$ python3 -q
>>> import numpy as np
>>> import numpy.linalg as la
>>> np.set_printoptions(precision=3, suppress=True, linewidth=140)
>>> W0 = np.load("m.npy")
>>> W0
array([[ 0,  0,  0,  0],
       [ 0,  0,  0,  0],
       [ 0,  0,  0,  0],
       [ 1, -3,  0,  1],
       [ 0,  0,  0,  0],
       [-2,  0,  1, -1],
       [-3, -5,  1, -4],
       [-3, -5,  1, -4],
       [-2, -2,  2, -2],
       [-2,  0,  1, -1],
       [-2,  0,  1, -1],
       [ 0,  0,  0,  0]])
>>> # rows 0 and 1 are equal
>>> x0 = np.array([0, 3, 3, 2])
>>> target = W0 @ x0
>>> target
array([  0,   0,   0,  -7,   0,   1, -20, -20,  -4,   1,   1,   0])
>>> np.round(la.solve(W0.T @ W0, W0.T @ target), 3) + 0
array([0., 3., 3., 2.])
>>> np.round(la.pinv(W0) @ W0, 3) + 0
array([[1., 0., 0., 0.],
       [0., 1., 0., 0.],
       [0., 0., 1., 0.],
       [0., 0., 0., 1.]])
>>> np.round(la.lstsq(W0, target)[0], 3) + 0
array([0., 3., 3., 2.])
>>> rng = np.random.default_rng(97455)
>>> target = target + 0.05 * rng.normal(size=12)
>>> target
array([  0.023,  -0.102,  -0.007,  -7.021,  -0.042,   1.062, -19.982, -20.043,  -4.046,   0.875,   0.986,  -0.073])
>>> beta, *_ = la.lstsq(W0, target)
>>> round(la.norm(target - W0 @ beta), 3)
np.float64(0.194)
>>> m1 = np.load("test19.npy")
>>> m1
array([[ 4,  4,  4,  6,  4],
       [ 6,  6,  6,  9,  6],
       [ 0,  0,  0,  0,  0],
       [ 2,  2,  2,  3,  2],
       [16, 16, 16, 24, 16]])
>>> Ac = W0 - W0.mean(axis=0)
>>> V = la.svd(Ac)[2][:2]
>>> B = Ac - Ac @ V.T @ V
>>> np.round(np.cov(Ac @ V.T, rowvar=False), 3) + 0
array([[7.005, 0.   ],
       [0.   , 1.682]])
>>> np.diag(V.T @ V)
array([0.537, 0.941, 0.102, 0.421])
>>> la.norm(B, axis=1).round(6).argmax()
np.int64(8)
>>> np.round(la.svd(m1, compute_uv=False), 3) + 0
array([44.159,  0.   ,  0.   ,  0.   ,  0.   ])
>>> np.round(la.norm(m1), 3)
np.float64(44.159)
>>> np.count_nonzero(m1)
np.int64(20)
>>> m1.sum(axis=0)
array([28, 28, 28, 42, 28])
>>> Uu, sig, Vh = la.svd(m1)
>>> sig.round(3) + 0
array([44.159,  0.   ,  0.   ,  0.   ,  0.   ])
>>> np.argmax(sig[:-1] / (sig[1:] + 1e-6)) + 1
np.int64(1)
>>> B = Uu[:, :1] @ np.diag(sig[:1]) @ Vh[:1]
>>> round(float(la.norm(m1 - B, 2)), 3), round(float(sig[1]), 3)
(0.0, 0.0)
>>> np.round(np.abs(m1 - B).max(), 3)
np.float64(0.0)
>>> B
array([[ 4.,  4.,  4.,  6.,  4.],
       [ 6.,  6.,  6.,  9.,  6.],
       [ 0.,  0.,  0.,  0.,  0.],
       [ 2.,  2.,  2.,  3.,  2.],
       [16., 16., 16., 24., 16.]])
>>> round(la.norm(m1 - B) / la.norm(m1), 3)
np.float64(0.0)
>>> la.matrix_rank(B)
np.int64(1)
>>> K = np.load("a.npy")
>>> K
array([[-1,  0,  1,  2],
       [ 3,  4,  5,  6],
       [ 7,  8,  9, 10]])
>>> u, g = K[2], K[0]
>>> u @ g
np.int64(22)
>>> p = (u @ g) / (u @ u) * u
>>> round(float(la.norm(u + g) ** 2 + la.norm(u - g) ** 2), 3)
600.0
>>> g - p
array([-1.524, -0.599,  0.327,  1.252])
>>> def softmax(z):
...     e = np.exp(z - z.max(axis=-1, keepdims=True))
...     return e / e.sum(axis=-1, keepdims=True)
... 
>>> softmax(K[0])
array([0.032, 0.087, 0.237, 0.644])
>>> S = K @ K.T / np.sqrt(4)
>>> softmax(S)[0] @ K
array([6.925, 7.925, 8.925, 9.925])
>>> data = np.array([[18, 30, -30], [30, 50, -50], [-30, -50, 50]])
>>> data
array([[ 18,  30, -30],
       [ 30,  50, -50],
       [-30, -50,  50]])
>>> Uu, sig, Vh = la.svd(data, full_matrices=False)
>>> sig.round(3) + 0
array([118.,   0.,   0.])
>>> (sig > 1e-8).sum()
np.int64(1)
>>> Uu.shape, sig.shape, Vh.shape
((3, 3), (3,), (3, 3))
>>> np.round(Uu.T @ data @ Vh.T, 3) + 0
array([[118.,   0.,   0.],
       [  0.,   0.,   0.],
       [  0.,   0.,   0.]])
>>> np.allclose(Uu * sig @ Vh, data)
True
>>> np.abs(Vh[0])
array([0.391, 0.651, 0.651])
>>> la.cond(data) > 100
np.True_
>>> la.matrix_rank(data, rtol=0.1)
np.int64(1)
>>> Uu, sig, Vh = la.svd(data)
>>> V = Vh[:(sig > 1e-8).sum()]
>>> x0 = data[2] + -3 * data[1] + rng.integers(2) * np.eye(3)[2]
>>> x0
array([-120., -200.,  200.])
>>> V.T @ V
array([[ 0.153,  0.254, -0.254],
       [ 0.254,  0.424, -0.424],
       [-0.254, -0.424,  0.424]])
>>> np.diag(V.T @ V)
array([0.153, 0.424, 0.424])
>>> np.allclose(V.T @ V @ x0, x0)
True
>>> round(float(np.abs(la.eigvals(data)).max()), 3)
118.0
>>> np.round(np.sort(np.abs(la.eigvals(data))), 3) + 0
array([  0.,   0., 118.])
>>> round(float(la.det(data)), 3)
0.0
>>> (data - data.T) / 2
array([[0., 0., 0.],
       [0., 0., 0.],
       [0., 0., 0.]])
>>> ev, V = la.eigh(data)
>>> x0 = np.array([1, -2, 0])
>>> (np.sign(V[:, -1].round(6)) == np.sign(V[0, -1].round(6))).astype(int)
array([1, 1, 0])
>>> V * np.abs(ev) @ V.T
array([[ 18.,  30., -30.],
       [ 30.,  50., -50.],
       [-30., -50.,  50.]])
>>> V * np.maximum(ev, 0) @ V.T
array([[ 18.,  30., -30.],
       [ 30.,  50., -50.],
       [-30., -50.,  50.]])
>>> la.eigvalsh(data[1:, 1:])
array([  0., 100.])
>>> th = rng.uniform(0, 2 * np.pi, 22)
>>> Q, _ = la.qr(np.array([[1.4, 0.2], [-0.5, 0.8], [0.4, -1.4]]))
>>> F = 3 * np.c_[np.cos(th), np.sin(th)] @ Q.T
>>> F
array([[ 1.586, -1.518,  2.045],
       [ 2.223,  0.713, -1.884],
       [ 0.013, -1.541,  2.574],
       [ 2.739,  0.21 , -1.205],
       [-1.388, -1.17 ,  2.388],
       [-1.532,  1.528, -2.078],
       [ 1.15 , -1.577,  2.278],
       [-2.189,  1.338, -1.555],
       [-2.339, -0.624,  1.772],
       [ 0.935,  1.333, -2.52 ],
       [ 2.941, -0.589,  0.069],
       [ 1.543,  1.103, -2.324],
       [-1.748,  1.483, -1.935],
       [-2.741,  0.96 , -0.752],
       [ 2.053,  0.829, -2.025],
       [ 2.725, -0.978,  0.787],
       [-2.161, -0.757,  1.939],
       [ 2.961, -0.355, -0.329],
       [ 0.325,  1.486, -2.586],
       [-2.001,  1.41 , -1.735],
       [-2.56 ,  1.126, -1.086],
       [-2.822, -0.081,  1.015]])
>>> D = la.norm(F[:, None] - F[None], axis=-1)
>>> D[:5, :5]
array([[0.   , 4.563, 1.66 , 3.857, 3.014],
       [4.563, 0.   , 5.463, 0.991, 5.903],
       [1.66 , 5.463, 0.   , 4.978, 1.461],
       [3.857, 0.991, 4.978, 0.   , 5.644],
       [3.014, 5.903, 1.461, 5.644, 0.   ]])
>>> la.matrix_rank(D ** 2)
np.int64(3)
>>> la.norm(F, axis=1)
array([3., 3., 3., 3., 3., 3., 3., 3., 3., 3., 3., 3., 3., 3., 3., 3., 3., 3., 3., 3., 3., 3.])
>>> Ac = F - F.mean(axis=0)
>>> V = la.svd(Ac)[2][:2]
>>> B = Ac - Ac @ V.T @ V
>>> np.round(np.cov(Ac @ V.T, rowvar=False), 3) + 0
array([[4.74 , 0.   ],
       [0.   , 4.538]])
>>> round(float(la.norm(B) / la.norm(Ac)), 3)
0.0
>>> labels = F[:, 1] > np.median(F[:, 1])
>>> u = F[labels].mean(axis=0) - F[~labels].mean(axis=0)
>>> ((F - F.mean(axis=0)) @ u > 0).astype(int)
array([0, 1, 0, 0, 0, 1, 0, 1, 0, 1, 0, 1, 1, 1, 1, 0, 0, 0, 1, 1, 1, 0])
>>> (((F - F.mean(axis=0)) @ u > 0) == labels).mean()
np.float64(1.0)
>>> u
array([-1.009,  2.026, -3.074])
>>> gram = np.cov(F, rowvar=False)
>>> np.round(la.eigvalsh(gram)[::-1], 3) + 0
array([4.74 , 4.538, 0.   ])
>>> np.round(np.corrcoef(F[:, 2], F[:, 1])[0, 1], 3)
np.float64(-0.936)
>>> gram
array([[ 4.618, -0.647, -0.356],
       [-0.647,  1.287, -1.95 ],
       [-0.356, -1.95 ,  3.372]])
>>> np.median(F, axis=0)
array([ 0.169,  0.461, -0.919])
>>> F.std(axis=0)
array([2.1  , 1.108, 1.794])
>>> np.argwhere(np.triu(np.abs(np.corrcoef(F.T)) > 0.8, 1))
array([[1, 2]])
>>> np.corrcoef(F.T)
array([[ 1.   , -0.265, -0.09 ],
       [-0.265,  1.   , -0.936],
       [-0.09 , -0.936,  1.   ]])
